>>> import numpy as np
>>> from numpy import linalg as LA
>>> np.set_printoptions(precision=3, suppress=True, linewidth=140)
>>> F = np.loadtxt("arr.csv", delimiter=",")
>>> F
array([[0., 0., 0., 0., 0.],
       [0., 0., 0., 0., 0.],
       [0., 0., 0., 1., 1.],
       [0., 0., 1., 0., 1.],
       [0., 0., 1., 1., 0.]])
>>> Uu, s, vt = LA.svd(F)
>>> np.argmax(s[:-1] / (s[1:] + 1e-6)) + 1
np.int64(3)
>>> other = Uu[:, :3] @ np.diag(s[:3]) @ vt[:3]
>>> LA.matrix_rank(F, rtol=0.05)
np.int64(3)
>>> [round(float(x), 3) for x in LA.svd(F, compute_uv=False)[:3]]
[2.0, 1.0, 1.0]
>>> LA.cond(F) > 100
np.True_
>>> round(LA.norm(F, 2) / LA.norm(F), 3)
np.float64(0.816)
>>> K = np.load("run15.npy")
>>> K
array([[-24,   0,  -9,   6,   3],
       [  0,   0,   0,   0,   0],
       [-24,   0,  -9,   6,   3],
       [ -8,   0,  -3,   2,   1],
       [  0,   0,   0,   0,   0],
       [  0,   0,   0,   0,   0],
       [-16,   0,  -6,   4,   2],
       [-24,   0,  -9,   6,   3]])
>>> other = K[0, 0] * K[1:] - np.outer(K[1:, 0], K[0])
>>> other
array([[0, 0, 0, 0, 0],
       [0, 0, 0, 0, 0],
       [0, 0, 0, 0, 0],
       [0, 0, 0, 0, 0],
       [0, 0, 0, 0, 0],
       [0, 0, 0, 0, 0],
       [0, 0, 0, 0, 0]])
>>> LA.matrix_rank(other), LA.matrix_rank(K)
(np.int64(0), np.int64(1))
>>> np.round(LA.norm(K), 3)
np.float64(49.96)
>>> K.mean(axis=0)
array([-12. ,   0. ,  -4.5,   3. ,   1.5])
>>> K - K[0]
array([[ 0,  0,  0,  0,  0],
       [24,  0,  9, -6, -3],
       [ 0,  0,  0,  0,  0],
       [16,  0,  6, -4, -2],
       [24,  0,  9, -6, -3],
       [24,  0,  9, -6, -3],
       [ 8,  0,  3, -2, -1],
       [ 0,  0,  0,  0,  0]])
>>> K.shape
(8, 5)
>>> np.abs(K).max()
np.int64(24)
>>> r = LA.matrix_rank(K)
>>> r
np.int64(1)
>>> ns = LA.svd(K)[2][r:].T
>>> [int(LA.matrix_rank(np.delete(K, i, axis=0))) for i in range(8)]
[1, 1, 1, 1, 1, 1, 1, 1]
>>> [int(LA.matrix_rank(K[:, :j + 1])) for j in range(5)]
[1, 1, 1, 1, 1]
>>> ns.shape
(5, 4)
>>> u = np.array([-1, 0, -1, -1, 0, 0, -2, 3, 1, 1, 2])
>>> arr = np.array([np.roll(u, i) for i in range(11)])
>>> arr
array([[-1,  0, -1, -1,  0,  0, -2,  3,  1,  1,  2],
       [ 2, -1,  0, -1, -1,  0,  0, -2,  3,  1,  1],
       [ 1,  2, -1,  0, -1, -1,  0,  0, -2,  3,  1],
       [ 1,  1,  2, -1,  0, -1, -1,  0,  0, -2,  3],
       [ 3,  1,  1,  2, -1,  0, -1, -1,  0,  0, -2],
       [-2,  3,  1,  1,  2, -1,  0, -1, -1,  0,  0],
       [ 0, -2,  3,  1,  1,  2, -1,  0, -1, -1,  0],
       [ 0,  0, -2,  3,  1,  1,  2, -1,  0, -1, -1],
       [-1,  0,  0, -2,  3,  1,  1,  2, -1,  0, -1],
       [-1, -1,  0,  0, -2,  3,  1,  1,  2, -1,  0],
       [ 0, -1, -1,  0,  0, -2,  3,  1,  1,  2, -1]])
>>> O, evecs = LA.qr(arr[:, :8])[0], LA.qr(arr[:, 8:])[0]
>>> s = LA.svd(O.T @ evecs, compute_uv=False)
>>> np.round(LA.norm(O @ O.T - evecs @ evecs.T, 2), 3)
np.float64(1.0)
>>> np.degrees(np.arccos(s.clip(0, 1)))
array([37.233, 42.977, 52.662])
>>> w1 = np.array([[0, 1],
...     [2, 0],
...     [1, 2],
...     [3, 2],
...     [2, 0],
...     [2, 2],
...     [2, 3],
...     [0, 0],
...     [1, 2],
...     [0, 2],
...     [0, 3]])
>>> coef = np.array([3, 3])
>>> H = np.maximum(arr @ w1 + coef, 0)
>>> (H > 0).mean(axis=0)
array([0.636, 0.909])
>>> LA.matrix_rank(H)
np.int64(2)
>>> H
array([[ 0,  2],
       [ 0, 14],
       [ 0,  5],
       [ 0,  6],
       [ 8,  3],
       [14,  1],
       [ 8,  8],
       [18,  8],
       [ 6,  0],
       [ 7, 13],
       [ 3,  9]])
>>> C = np.array([[2, 3], [2, 0]])
>>> (H @ C).round(6).argmax(axis=1)
array([0, 0, 0, 0, 1, 1, 0, 1, 1, 0, 0])
>>> Uu, s, vt = LA.svd(arr, full_matrices=False)
>>> np.cumsum(s ** 2) / np.sum(s ** 2)
array([0.194, 0.388, 0.569, 0.75 , 0.815, 0.88 , 0.907, 0.934, 0.959, 0.983, 1.   ])
>>> (s > 1e-8).sum()
np.int64(11)
>>> np.round(Uu.T @ Uu, 3) + 0
array([[1., 0., 0., 0., 0., 0., 0., 0., 0., 0., 0.],
       [0., 1., 0., 0., 0., 0., 0., 0., 0., 0., 0.],
       [0., 0., 1., 0., 0., 0., 0., 0., 0., 0., 0.],
       [0., 0., 0., 1., 0., 0., 0., 0., 0., 0., 0.],
       [0., 0., 0., 0., 1., 0., 0., 0., 0., 0., 0.],
       [0., 0., 0., 0., 0., 1., 0., 0., 0., 0., 0.],
       [0., 0., 0., 0., 0., 0., 1., 0., 0., 0., 0.],
       [0., 0., 0., 0., 0., 0., 0., 1., 0., 0., 0.],
       [0., 0., 0., 0., 0., 0., 0., 0., 1., 0., 0.],
       [0., 0., 0., 0., 0., 0., 0., 0., 0., 1., 0.],
       [0., 0., 0., 0., 0., 0., 0., 0., 0., 0., 1.]])
>>> other = arr / np.sqrt((arr ** 2).mean(axis=1, keepdims=True))
>>> LA.norm(other, axis=1)
array([3.317, 3.317, 3.317, 3.317, 3.317, 3.317, 3.317, 3.317, 3.317, 3.317, 3.317])
>>> other[2]
array([ 0.707,  1.414, -0.707,  0.   , -0.707, -0.707,  0.   ,  0.   , -1.414,  2.121,  0.707])
>>> LA.matrix_rank(arr - arr.mean(axis=1, keepdims=True))
np.int64(10)
>>> x0 = np.array([1, -1, -1, -3, -2, -2, 3, 2, -3, 1, 3])
>>> rhs = arr @ x0
>>> rhs
array([  7,  -1,  16,   7, -14, -10, -11, -11,   4,  -4,  13])
>>> np.round(LA.solve(arr, arr[:, 6]), 3) + 0
array([0., 0., 0., 0., 0., 0., 1., 0., 0., 0., 0.])
>>> LA.solve(arr, rhs)
array([ 1., -1., -1., -3., -2., -2.,  3.,  2., -3.,  1.,  3.])
>>> M = np.load("m.npy")
>>> M
array([[ -0.321,   1.149,   1.143,   4.457,  -4.573,  -0.573,   2.491,   3.084,   0.563,   0.848,  -0.914],
       [ -1.501,  -0.046,   2.037,  -1.555,   3.127,   1.742,   1.154,  -0.52 ,  -1.391,  -2.172,  -0.551],
       [  4.366,   3.216,  -2.777,   1.845,  -3.619,  -8.218,  -0.012,   0.727,   1.825,   3.752,   2.555],
       [ -1.663,   0.684,   2.749,   1.285,  -0.041,   1.386,   2.774,   1.475,  -0.891,  -1.477,  -1.135],
       [  0.677,   2.547,   1.638,  -4.696,   6.269,  -3.369,   1.775,  -2.138,  -2.031,  -1.945,   1.623],
       [  3.893,   4.519,  -0.945,  -1.373,   1.021,  -8.97 ,   1.569,  -0.643,   0.067,   1.789,   3.068],
       [ -3.618,  -5.3  ,   0.226,  -1.555,   2.092,   9.402,  -3.129,  -1.442,  -0.554,  -2.415,  -2.456],
       [  5.635,   3.816,  -3.808,  -2.582,   0.92 , -10.349,  -1.352,  -1.992,   1.081,   3.265,   4.259],
       [ -0.877,  -4.804,  -2.831,  -4.485,   3.431,   5.404,  -5.506,  -3.65 ,   0.239,  -0.847,  -0.325],
       [ -2.364,   0.666,   3.558,  -0.335,   2.393,   2.424,   3.024,   0.582,  -1.755,  -2.695,  -1.205],
       [  2.223,   5.273,   1.742,  -0.032,   1.142,  -7.611,   4.371,   0.823,  -0.774,   0.338,   2.002],
       [ -1.34 ,  -0.852,   1.091,  -4.645,   6.06 ,   2.155,  -0.321,  -2.596,  -1.805,  -2.714,   0.085],
       [  0.122,   5.004,   4.008,   4.406,  -2.625,  -4.636,   6.634,   3.823,  -0.727,  -0.115,  -0.092],
       [  0.857,   4.851,   2.792,   4.452,  -3.486,  -5.408,   5.597,   3.681,  -0.25 ,   0.778,   0.34 ],
       [ -2.532,  -4.394,  -0.342,  -4.688,   5.052,   7.029,  -3.624,  -3.255,  -0.967,  -2.588,  -1.065],
       [ -0.88 ,  -2.084,  -0.606,  -1.579,   1.304,   3.003,  -1.977,  -1.153,  -0.057,  -0.71 ,  -0.503],
       [  3.297,   3.867,  -1.117,   3.164,  -4.421,  -7.654,   1.826,   1.956,   1.385,   3.243,   1.813]])
>>> LA.cond(M) > 100
np.True_
